>>> import numpy as np
>>> np.set_printoptions(suppress=True, linewidth=100)
>>> mat = np.load("sample16.npy")
>>> mat
array([[-1.,  0.,  0.],
       [ 0., -1., -2.],
       [ 0., -2., -1.]])
>>> vec = np.array([3, 2, 5])
>>> rhs = mat @ vec
>>> beta, lr = np.zeros(3), 1 / np.linalg.norm(mat, 2) ** 2
>>> for i in range(8):
...     beta -= lr * mat.T @ (mat @ beta - rhs)
...     if i % 2 == 0: print(i, round(np.linalg.norm(mat @ beta - rhs), 2))
... 
0 3.27
2 2.58
4 2.04
6 1.61
>>> beta.round(2)
array([1.83, 2.58, 4.42])
>>> np.round(np.linalg.cond(mat), 2)
np.float64(3.0)
>>> feats = np.load("a.npy")
>>> feats
array([[ 1.74, -0.44,  1.36],
       [-0.44,  1.28,  2.25],
       [ 1.36,  2.25, -5.01]])
>>> # symmetric, so the eigenvalues are real
>>> B = np.linalg.invert(feats)
Traceback (most recent call last):
  File "<python-input-13>", line 1, in <module>
    B = np.linalg.invert(feats)
        ^^^^^^^^^^^^^^^^
AttributeError: module 'numpy.linalg' has no attribute 'invert'
>>> B = np.linalg.inv(feats)
>>> np.round(np.linalg.slogdet(feats)[0], 2)
np.float64(-1.0)
>>> B.round(2)
array([[ 0.48, -0.04,  0.11],
       [-0.04,  0.44,  0.19],
       [ 0.11,  0.19, -0.08]])
>>> np.round(feats @ B, 2) + 0
array([[1., 0., 0.],
       [0., 1., 0.],
       [0., 0., 1.]])
>>> vec = np.array([2, 1, 2])
>>> (feats @ vec).argmax()
np.int64(0)
>>> np.round(feats @ np.ones(3), 2)
array([ 2.66,  3.09, -1.4 ])
>>> np.sign((feats @ vec).round(6))
array([ 1.,  1., -1.])
>>> np.count_nonzero(feats)
np.int64(9)
>>> np.round(feats.sum(axis=1), 2)
array([ 2.66,  3.09, -1.4 ])
>>> np.round(np.diff(feats, axis=0), 2)
array([[-2.18,  1.72,  0.89],
       [ 1.8 ,  0.97, -7.26]])
>>> np.abs(feats).max()
np.float64(5.01)
>>> feats.shape
(3, 3)
>>> np.round(feats.mean(axis=0), 2)
array([ 0.89,  1.03, -0.47])
>>> W0 = np.load("data.npy")
>>> W0
array([[-2, -1,  0],
       [ 1,  2,  3],
       [ 4,  5,  6]])
>>> # null space of dimension 1
>>> r0, v = W0[0], W0[1]
>>> r0 @ r0
np.int64(5)
>>> r0 @ v
np.int64(-4)
>>> p = (r0 @ v) / (r0 @ r0) * r0
>>> np.round(np.linalg.norm(r0 + v) ** 2 + np.linalg.norm(r0 - v) ** 2, 2)
np.float64(38.0)
>>> p
array([ 1.6,  0.8, -0. ])
>>> round(float((v - p) @ r0), 2)
0.0
>>> np.kron(np.eye(2, dtype=int), W0)
array([[-2, -1,  0,  0,  0,  0],
       [ 1,  2,  3,  0,  0,  0],
       [ 4,  5,  6,  0,  0,  0],
       [ 0,  0,  0, -2, -1,  0],
       [ 0,  0,  0,  1,  2,  3],
       [ 0,  0,  0,  4,  5,  6]])
>>> np.round(np.linalg.eigvals(W0).sum().real, 2)
np.float64(6.0)
>>> np.einsum("ij,ji->", W0, W0)
np.int64(72)
>>> sv = 20 * 0.5 ** np.arange(3)
>>> O, _ = np.linalg.qr(np.array([[-0.1, -0.3, -0.3], [-0.2, -1.3, 1.6], [-0.1, 0.9, -0.8]]))
>>> rng = np.random.default_rng(70)
>>> F = rng.normal(size=(22, 3)) * sv @ O
>>> F.round(2)
array([[  7.09,   8.61,  -1.12],
       [ -4.84, -13.14,  11.58],
       [ -5.09,   3.52,  -7.77],
       [  1.48,   5.1 ,  17.72],
       [ 10.41,   6.  ,  19.98],
       [ -6.79,  -9.47,  15.14],
       [ -5.75,  -3.76,  10.03],
       [-13.61,  -6.5 , -18.54],
       [-19.29,   1.31, -24.1 ],
       [ 10.91,   4.78, -14.36],
       [  4.93,  -2.27, -21.66],
       [ -6.18,   3.2 ,   4.37],
       [ -7.85,   2.85, -11.55],
       [ -4.39,   6.24,  -3.07],
       [  1.89,  -8.11,   5.62],
       [  4.84,   3.63,  12.48],
       [ -0.97,   2.54,  -6.18],
       [ -2.35, -12.28,  21.7 ],
       [ -4.53,  -9.77,   1.  ],
       [ -1.69,   7.99,  16.19],
       [  0.89,  -9.2 ,  16.49],
       [ -7.67,  -5.37, -23.18]])
>>> r0 = np.array([0, -1])
>>> np.round(np.cross(F[12, :3], F[2, :3]), 2)
array([ 18.5 ,  -2.17, -13.11])
>>> np.round(np.correlate(F[12], F[2], "full"), 2)
array([ 61.01, -49.8 , 139.8 , -55.19,  58.85])
>>> np.polyval(r0, F[12])
array([-1., -1., -1.])
>>> r0 = np.array([1, 0, -2])
>>> M = np.outer(rng.normal(size=24), r0) + 0.02 * rng.normal(size=(24, 3))
>>> M.round(2) + 0
array([[-0.57,  0.  ,  1.15],
       [-0.17,  0.02,  0.37],
       [-0.91, -0.03,  1.87],
       [-1.29, -0.01,  2.59],
       [ 1.31,  0.01, -2.61],
       [-0.16,  0.  ,  0.31],
       [-1.58,  0.02,  3.15],
       [-0.89, -0.02,  1.75],
       [ 0.57,  0.01, -1.19],
       [-0.84,  0.02,  1.72],
       [ 0.76, -0.03, -1.51],
       [ 0.38, -0.01, -0.79],
       [-0.65, -0.02,  1.34],
       [-0.84, -0.03,  1.71],
       [-1.18, -0.01,  2.3 ],
       [-0.47,  0.04,  0.87],
       [ 0.23,  0.  , -0.45],
       [-1.09,  0.  ,  2.18],
       [ 1.84,  0.02, -3.67],
       [-0.1 ,  0.03,  0.16],
       [ 1.27,  0.01, -2.54],
       [ 0.93,  0.03, -1.85],
       [ 2.44, -0.02, -4.84],
       [-0.6 , -0.02,  1.17]])
>>> vec = np.array([4, -4, -3])
>>> rhs = M @ vec
>>> np.round(np.linalg.solve(M.T @ M, M.T @ rhs), 2)
array([ 4., -4., -3.])
>>> rhs = rhs + 0.1 * rng.normal(size=24)
>>> rhs.round(2)
array([ -5.71,  -1.92,  -9.2 , -12.8 ,  12.87,  -1.48, -15.86,  -8.69,   5.71,  -8.64,   7.84,
         4.16,  -6.5 ,  -8.42, -11.48,  -4.71,   2.47, -10.84,  18.36,  -1.07,  12.65,   9.11,
        24.42,  -5.93])
>>> beta, *_ = np.linalg.lstsq(M, rhs)
>>> np.round(M.T @ (rhs - M @ beta), 2) + 0
array([0., 0., 0.])
>>> vec = np.array([-4, 1, 5])
>>> np.linalg.norm(M @ vec) <= np.linalg.norm(M, 2) * np.linalg.norm(vec) + 1e-9
np.True_
>>> np.round(M @ np.eye(3)[1], 2) + 0
array([ 0.  ,  0.02, -0.03, -0.01,  0.01,  0.  ,  0.02, -0.02,  0.01,  0.02, -0.03, -0.01, -0.02,
       -0.03, -0.01,  0.04,  0.  ,  0.  ,  0.02,  0.03,  0.01,  0.03, -0.02, -0.02])
>>> np.sign((M @ vec).round(6))
array([ 1.,  1.,  1.,  1., -1.,  1.,  1.,  1., -1.,  1., -1., -1.,  1.,  1.,  1.,  1., -1.,  1.,
       -1.,  1., -1., -1., -1.,  1.])
>>> dist = np.linalg.norm(M[:, None] - M[None], axis=-1)
>>> (dist + 1e9 * np.eye(24)).round(6).argmin(axis=1)
array([23,  5,  7, 14, 20,  1,  3, 13, 10, 13,  8, 16, 23,  9, 17,  0, 11, 14,  4,  5,  4, 10, 18,
        0])
>>> dist[18].round(6).argsort(kind="stable")[:4]
array([18,  4, 20, 22])
>>> dist.shape
(24, 24)
>>> C2 = np.cov(M, rowvar=False)
>>> np.round(M.std(axis=0), 2)
array([1.03, 0.02, 2.06])
>>> np.round(np.median(M, axis=0), 2) + 0
array([-0.32,  0.  ,  0.62])
>>> np.argwhere(np.triu(np.abs(np.corrcoef(M.T)) > 0.8, 1))
array([[0, 2]])
>>> z = M[:, 1] > np.median(M[:, 1])
>>> r0 = M[z].mean(axis=0) - M[~z].mean(axis=0)
>>> ((M - M.mean(axis=0)) @ r0 > 0).astype(int)
array([0, 0, 0, 0, 1, 0, 0, 0, 1, 0, 1, 1, 0, 0, 0, 0, 1, 0, 1, 0, 1, 1, 1, 0])
>>> np.round((((M - M.mean(axis=0)) @ r0 > 0) == z).mean(), 2)
np.float64(0.62)
>>> r0.round(2)
array([ 0.45,  0.03, -0.91])
>>> J = np.array([[0.95, 0.4, -0.72],
...     [0.99, 0.9, -0.38],
...     [-0.87, 0.65, 0.97],
...     [-0.97, -0.49, 0.76],
...     [0.2, 0.83, 0.89],
...     [-0.51, -0.04, 0.38],
...     [0.98, 0.89, 0.0],
...     [0.93, -0.51, -0.97],
...     [-0.02, 0.93, 0.98],
...     [-0.93, -0.94, -0.76],
...     [0.94, -0.57, -0.98],
...     [0.87, -0.37, -0.92],
...     [0.06, -0.98, -1.0],
...     [-0.98, -0.16, 0.92],
...     [0.88, -0.88, -0.99]])
>>> W = np.array([[0, 0, 0, 2, 3], [0, 0, 0, 3, 3], [1, 0, 1, 2, 1]])
>>> beta = np.array([1, 2, -5, 2, -1])
>>> H = np.maximum(J @ W + beta, 0)
>>> np.linalg.matrix_rank(H)
np.int64(4)
>>> (H > 0).astype(int)
array([[1, 1, 0, 1, 1],
       [1, 1, 0, 1, 1],
       [1, 1, 0, 1, 0],
       [1, 1, 0, 1, 0],
       [1, 1, 0, 1, 1],
       [1, 1, 0, 1, 0],
       [1, 1, 0, 1, 1],
       [1, 1, 0, 1, 0],
       [1, 1, 0, 1, 1],
       [1, 1, 0, 0, 0],
       [1, 1, 0, 1, 0],
       [1, 1, 0, 1, 0],
       [0, 1, 0, 0, 0],
       [1, 1, 0, 1, 0],
       [1, 1, 0, 0, 0]])
>>> np.round((H > 0).mean(axis=0), 2)
array([0.93, 1.  , 0.  , 0.8 , 0.33])
>>> Z = np.array([[-2, 1], [-1, 0], [1, -3], [-3, -1], [-1, -2]])
>>> W @ Z
array([[ -9,  -8],
       [-12,  -9],
       [ -8,  -6]])
>>> z = rng.integers(0, 3, 3)
>>> E = np.array([[1, -2, -1], [-2, 0, 1], [-1, -1, 0]]) * (z[:, None] == z)
>>> E
array([[ 1,  0,  0],
       [ 0,  0,  1],
       [ 0, -1,  0]])
>>> # 2 blocks once reordered
>>> z = rng.permutation(3)
>>> z
array([1, 2, 0])
>>> B = E[z][:, z]
>>> np.trace(B)
np.int64(1)
>>> np.allclose(B, E)
False
>>> round(float(np.linalg.det(B)), 2), np.round(np.linalg.det(E[z]), 2)
(1.0, np.float64(1.0))
>>> B
array([[ 0,  1,  0],
       [-1,  0,  0],
       [ 0,  0,  1]])
>>> B = feats / np.linalg.norm(feats, axis=1, keepdims=True)
>>> C2 = B @ B.T
>>> C2.round(2)
array([[ 1.  ,  0.29, -0.43],
       [ 0.29,  1.  , -0.61],
       [-0.43, -0.61,  1.  ]])
>>> (C2 - 2 * np.eye(3)).round(6).argmax(axis=1)
array([1, 0, 0])
>>> np.round(np.linalg.norm(B, axis=1), 2)
array([1., 1., 1.])
>>> r0 = np.array([1, 0, 5])
>>> B = C2 + np.outer(r0, np.eye(3)[1])
>>> B.round(2)
array([[ 1.  ,  1.29, -0.43],
       [ 0.29,  1.  , -0.61],
       [-0.43,  4.39,  1.  ]])
>>> vec = np.array([-3, 9, -4])
>>> h = np.maximum(B @ vec, 0)
>>> np.round(np.tanh(B @ vec), 2)
array([1., 1., 1.])
>>> np.round(np.maximum(B @ (3 * vec), 0), 2)
array([ 31.03,  31.63, 110.5 ])
>>> h.round(2)
array([10.34, 10.54, 36.83])
>>> np.round(B.T @ h, 2)
array([ -2.29, 185.79,  26.04])
>>> np.round(np.maximum(B @ vec, 0) - np.maximum(-B @ vec, 0), 2)
array([10.34, 10.54, 36.83])
